$ python3 -q
>>> import numpy as np
>>> import numpy.linalg as la
>>> np.set_printoptions(suppress=True, linewidth=120)
>>> mat = np.load("arr.npy")
>>> mat
array([[45, 31, 13, 18, 18, 24, 25, 43, 12, 10, 21, 27],
       [31, 42, 15, 27, 33, 25, 16, 43, 24,  2, 12, 21],
       [13, 15,  6,  9, 12, 10,  7, 16,  9,  2,  6,  9],
       [18, 27,  9, 18, 21, 15,  9, 27, 15,  0,  6, 12],
       [18, 33, 12, 21, 29, 19,  9, 30, 22,  0,  7, 14],
       [24, 25, 10, 15, 19, 17, 13, 28, 14,  4, 11, 16],
       [25, 16,  7,  9,  9, 13, 14, 23,  6,  6, 12, 15],
       [43, 43, 16, 27, 30, 28, 23, 50, 21,  6, 18, 27],
       [12, 24,  9, 15, 22, 14,  6, 21, 17,  0,  5, 10],
       [10,  2,  2,  0,  0,  4,  6,  6,  0,  4,  6,  6],
       [21, 12,  6,  6,  7, 11, 12, 18,  5,  6, 11, 13],
       [27, 21,  9, 12, 14, 16, 15, 27, 10,  6, 13, 17]])
>>> la.lstsq(mat[:-1].T, mat[-1])[2]
np.int32(3)
>>> np.abs(np.diag(la.qr(mat)[1])) > 1e-9
array([ True,  True,  True, False, False, False, False, False, False, False, False, False])
>>> np.unique(mat.round(6), axis=0).shape
(12, 12)
>>> np.allclose(mat[:-1].T @ la.lstsq(mat[:-1].T, mat[-1])[0], mat[-1])
True
>>> np.round(np.trace(la.pinv(mat) @ mat), 1)
np.float64(3.0)
>>> np.round(la.norm(mat, axis=0), 1)
array([ 90.9,  93.1,  35.5,  57.8,  70.1,  61. ,  49.3, 104.5,  51. ,  16.9,  40.6,  58.3])
>>> round(float(la.norm(mat[4] - mat[11])), 1)
28.6
>>> round(la.norm(mat) ** 2 / la.norm(mat, 2) ** 2, 1)
np.float64(1.0)
>>> la.norm(mat, axis=1).argmax()
np.int64(7)
>>> round(float(la.norm(mat, "nuc")), 1)
270.0
>>> np.round(la.norm(mat, 2), 1)
np.float64(223.0)
>>> np.round(la.norm(mat, axis=1), 1)
array([ 90.9,  93.1,  35.5,  57.8,  70.1,  61. ,  49.3, 104.5,  51. ,  16.9,  40.6,  58.3])
>>> A2 = mat / np.sqrt((mat ** 2).mean(axis=1, keepdims=True))
>>> la.matrix_rank(A2) == la.matrix_rank(mat)
np.True_
>>> vals, V = la.eigh(mat)
>>> x0 = np.array([-1, 0, 0, -1, 1, 0, 0, -1, -2, 2, -1, -2])
>>> x0 @ mat @ x0
np.int64(747)
>>> np.round(V * np.maximum(vals, 0) @ V.T, 1) + 0
array([[45., 31., 13., 18., 18., 24., 25., 43., 12., 10., 21., 27.],
       [31., 42., 15., 27., 33., 25., 16., 43., 24.,  2., 12., 21.],
       [13., 15.,  6.,  9., 12., 10.,  7., 16.,  9.,  2.,  6.,  9.],
       [18., 27.,  9., 18., 21., 15.,  9., 27., 15.,  0.,  6., 12.],
       [18., 33., 12., 21., 29., 19.,  9., 30., 22.,  0.,  7., 14.],
       [24., 25., 10., 15., 19., 17., 13., 28., 14.,  4., 11., 16.],
       [25., 16.,  7.,  9.,  9., 13., 14., 23.,  6.,  6., 12., 15.],
       [43., 43., 16., 27., 30., 28., 23., 50., 21.,  6., 18., 27.],
       [12., 24.,  9., 15., 22., 14.,  6., 21., 17.,  0.,  5., 10.],
       [10.,  2.,  2.,  0.,  0.,  4.,  6.,  6.,  0.,  4.,  6.,  6.],
       [21., 12.,  6.,  6.,  7., 11., 12., 18.,  5.,  6., 11., 13.],
       [27., 21.,  9., 12., 14., 16., 15., 27., 10.,  6., 13., 17.]])
>>> np.abs(mat).sum(axis=1).max(), np.round(np.abs(vals).max(), 1)
(np.int64(332), np.float64(223.0))
>>> np.round(la.eigvalsh(mat[1:, 1:]), 1) + 0
array([  0. ,   0. ,   0. ,   0. ,   0. ,   0. ,   0. ,   0. ,   5.9,  29.3, 189.8])
>>> round(x0 @ mat @ x0 / (x0 @ x0), 1), np.round(vals[0], 1), round(vals[-1], 1)
(np.float64(43.9), np.float64(-0.0), np.float64(223.0))
>>> np.round(V * np.abs(vals) @ V.T, 1) + 0
array([[45., 31., 13., 18., 18., 24., 25., 43., 12., 10., 21., 27.],
       [31., 42., 15., 27., 33., 25., 16., 43., 24.,  2., 12., 21.],
       [13., 15.,  6.,  9., 12., 10.,  7., 16.,  9.,  2.,  6.,  9.],
       [18., 27.,  9., 18., 21., 15.,  9., 27., 15.,  0.,  6., 12.],
       [18., 33., 12., 21., 29., 19.,  9., 30., 22.,  0.,  7., 14.],
       [24., 25., 10., 15., 19., 17., 13., 28., 14.,  4., 11., 16.],
       [25., 16.,  7.,  9.,  9., 13., 14., 23.,  6.,  6., 12., 15.],
       [43., 43., 16., 27., 30., 28., 23., 50., 21.,  6., 18., 27.],
       [12., 24.,  9., 15., 22., 14.,  6., 21., 17.,  0.,  5., 10.],
       [10.,  2.,  2.,  0.,  0.,  4.,  6.,  6.,  0.,  4.,  6.,  6.],
       [21., 12.,  6.,  6.,  7., 11., 12., 18.,  5.,  6., 11., 13.],
       [27., 21.,  9., 12., 14., 16., 15., 27., 10.,  6., 13., 17.]])
>>> A = np.load("w.npy")
>>> A
array([[-16, -10, -10,  -8,  -2,  -2, -14,  -2],
       [-24, -15, -15, -12,  -3,  -3, -21,  -3],
       [  0,   0,   0,   0,   0,   0,   0,   0],
       [-16, -10, -10,  -8,  -2,  -2, -14,  -2],
       [ 16,  10,  10,   8,   2,   2,  14,   2],
       [  8,   5,   5,   4,   1,   1,   7,   1]])
>>> # looks like rank 1
>>> np.argsort(-la.norm(A, axis=0).round(6), kind="stable")[:3]
array([0, 6, 1])
>>> la.matrix_rank(A, rtol=0.1)
np.int64(1)
>>> np.round(la.norm(A, 2) / la.norm(A), 1)
np.float64(1.0)
>>> J = np.diag(np.array([0, 7, 8, 2, 9, 6, 2]))
>>> J
array([[0, 0, 0, 0, 0, 0, 0],
       [0, 7, 0, 0, 0, 0, 0],
       [0, 0, 8, 0, 0, 0, 0],
       [0, 0, 0, 2, 0, 0, 0],
       [0, 0, 0, 0, 9, 0, 0],
       [0, 0, 0, 0, 0, 6, 0],
       [0, 0, 0, 0, 0, 0, 2]])
>>> vals, V = la.eigh(J)
>>> x0 = np.array([-2, 1, -2, 0, 2, -1, -2])
>>> np.abs(J).sum(axis=1).max(), np.abs(vals).max()
(np.int64(9), np.float64(9.0))
>>> x0 @ J @ x0
np.int64(89)
>>> (np.sign(V[:, -1].round(6)) == np.sign(V[0, -1].round(6))).astype(int)
array([1, 1, 1, 1, 0, 1, 1])
>>> V * np.maximum(vals, 0) @ V.T
array([[0., 0., 0., 0., 0., 0., 0.],
       [0., 7., 0., 0., 0., 0., 0.],
       [0., 0., 8., 0., 0., 0., 0.],
       [0., 0., 0., 2., 0., 0., 0.],
       [0., 0., 0., 0., 9., 0., 0.],
       [0., 0., 0., 0., 0., 6., 0.],
       [0., 0., 0., 0., 0., 0., 2.]])
>>> round(x0 @ J @ x0 / (x0 @ x0), 1), vals[0], vals[-1]
(np.float64(4.9), np.float64(0.0), np.float64(9.0))
>>> la.cond(J) > 100
np.True_
>>> la.matrix_rank(J, rtol=0.1)
np.int64(6)
>>> np.round(J @ la.pinv(J) @ J, 1)
array([[0., 0., 0., 0., 0., 0., 0.],
       [0., 7., 0., 0., 0., 0., 0.],
       [0., 0., 8., 0., 0., 0., 0.],
       [0., 0., 0., 2., 0., 0., 0.],
       [0., 0., 0., 0., 9., 0., 0.],
       [0., 0., 0., 0., 0., 6., 0.],
       [0., 0., 0., 0., 0., 0., 2.]])
>>> np.abs(np.diag(la.qr(J)[1])) > 1e-9
array([False,  True,  True,  True,  True,  True,  True])
>>> try:
...     la.inv(J)
... except la.LinAlgError as e:
...     print("failed:", e)
... 
failed: Singular matrix
>>> np.allclose(J[:-1].T @ la.lstsq(J[:-1].T, J[-1])[0], J[-1])
False
>>> la.lstsq(J[:-1].T, J[-1])[2]
np.int32(5)
>>> Uu, s, Vh = la.svd(J)
>>> V = Vh[:(s > 1e-8).sum()]
>>> rng = np.random.default_rng(579957)
>>> x0 = J[0] + -2 * J[1] + rng.integers(2) * np.eye(7)[1]
>>> x0
array([  0., -13.,   0.,   0.,   0.,   0.,   0.])
>>> np.diag(V.T @ V)
array([0., 1., 1., 1., 1., 1., 1.])
>>> la.matrix_rank(np.vstack([J, x0]))
np.int64(6)
>>> round(float(la.norm(x0 - V.T @ V @ x0)), 1)
0.0
>>> V.T @ V
array([[0., 0., 0., 0., 0., 0., 0.],
       [0., 1., 0., 0., 0., 0., 0.],
       [0., 0., 1., 0., 0., 0., 0.],
       [0., 0., 0., 1., 0., 0., 0.],
       [0., 0., 0., 0., 1., 0., 0.],
       [0., 0., 0., 0., 0., 1., 0.],
       [0., 0., 0., 0., 0., 0., 1.]])
>>> (J != 0).astype(int)
array([[0, 0, 0, 0, 0, 0, 0],
       [0, 1, 0, 0, 0, 0, 0],
       [0, 0, 1, 0, 0, 0, 0],
       [0, 0, 0, 1, 0, 0, 0],
       [0, 0, 0, 0, 1, 0, 0],
       [0, 0, 0, 0, 0, 1, 0],
       [0, 0, 0, 0, 0, 0, 1]])
>>> np.round(np.sort(la.eigvals(J).real), 1)
array([0., 2., 2., 6., 7., 8., 9.])
>>> round(la.det(J), 1)
np.float64(0.0)
>>> u = np.array([3, 3, 0, 0, 2, 1, 0, 2, 1, 0, 5])
>>> F = np.outer(rng.normal(size=18), u) + 0.3 * rng.normal(size=(18, 11))
>>> F.round(1) + 0
array([[ 2.2,  2.1, -0.8, -0.2,  1.2,  0.5, -0.1,  0.7,  0.5,  0.5,  3.3],
       [-5.8, -5.4,  0. , -0.1, -3.5, -1.9,  0.6, -3.5, -2. ,  0.1, -8.8],
       [-0.1,  0.3,  0.4,  0. , -0.3,  0.1,  0.2,  0. ,  0.4, -0.2, -0.1],
       [-2.4, -2.3, -0.4, -0.3, -2.1, -1. ,  0. , -2.2, -0.1,  0.1, -4.7],
       [ 3.3,  3.3,  0.7, -0.5,  1.5,  1.2,  0. ,  2.5,  0.9, -0.6,  4.9],
       [-0.3, -1. ,  0.4,  0.4, -0.4, -0.4,  0.1, -0.8, -0.2, -0.3, -1.4],
       [ 1. ,  1.2, -0.6, -0.3,  0.8,  0.3, -0.3,  0.8,  0.4, -0.2,  1.7],
       [-1.2, -0.5,  0.1,  0.4, -0.1, -0.2, -0.1, -0.5, -0.7, -0.7, -1.2],
       [ 1.7,  1.8,  0.1,  0.6,  0.6,  0.2,  0. ,  0.7,  0.6,  0.1,  2.6],
       [-2.3, -2.4,  0. ,  0.3, -1.6, -1. , -0.4, -1.6, -1. ,  0.7, -3.5],
       [-0.5, -0.9, -0.2,  0. , -0.5, -0.3,  0.1, -0.6,  0.2,  0.1, -1.1],
       [-5.2, -4.9,  0.3, -0.2, -3.5, -2.6, -0.1, -3.3, -2.3,  0.3, -8.4],
       [-4.2, -3.8,  0. , -0.1, -2.7, -1.5,  0.7, -2.1, -1.4,  0.2, -5.8],
       [ 1.6,  0.3,  0.3,  0.2,  0.6,  0.3,  0.1,  0.9,  0.2, -0.2,  1.8],
       [-0.7, -0.5,  0.1,  0.1, -0.1, -0.1,  0.1,  0.1, -0.1, -0.1, -0.9],
       [ 6.6,  6. ,  0.1, -0.3,  4.2,  2.1,  0. ,  4. ,  2.1,  0.2, 11. ],
       [ 0.7,  0.6, -0.2,  0.4,  0.6,  0.1, -0.3,  0.2, -0.1,  0.2,  0.6],
       [ 0.1,  0.3, -0.1, -0.6,  0.3,  0.2, -0.2,  0.2,  0.3, -0.1,  0.8]])
>>> Uu, s, Vh = la.svd(F)
>>> np.argmax(s[:-1] / (s[1:] + 1e-6)) + 1
np.int64(1)
>>> s.round(1)
array([29. ,  2. ,  1.7,  1.6,  1.4,  1.3,  1.1,  0.8,  0.7,  0.5,  0.4])
>>> A2 = Uu[:, :1] @ np.diag(s[:1]) @ Vh[:1]
>>> la.matrix_rank(F, rtol=0.05)
np.int64(4)
>>> la.matrix_rank(A2)
np.int64(1)
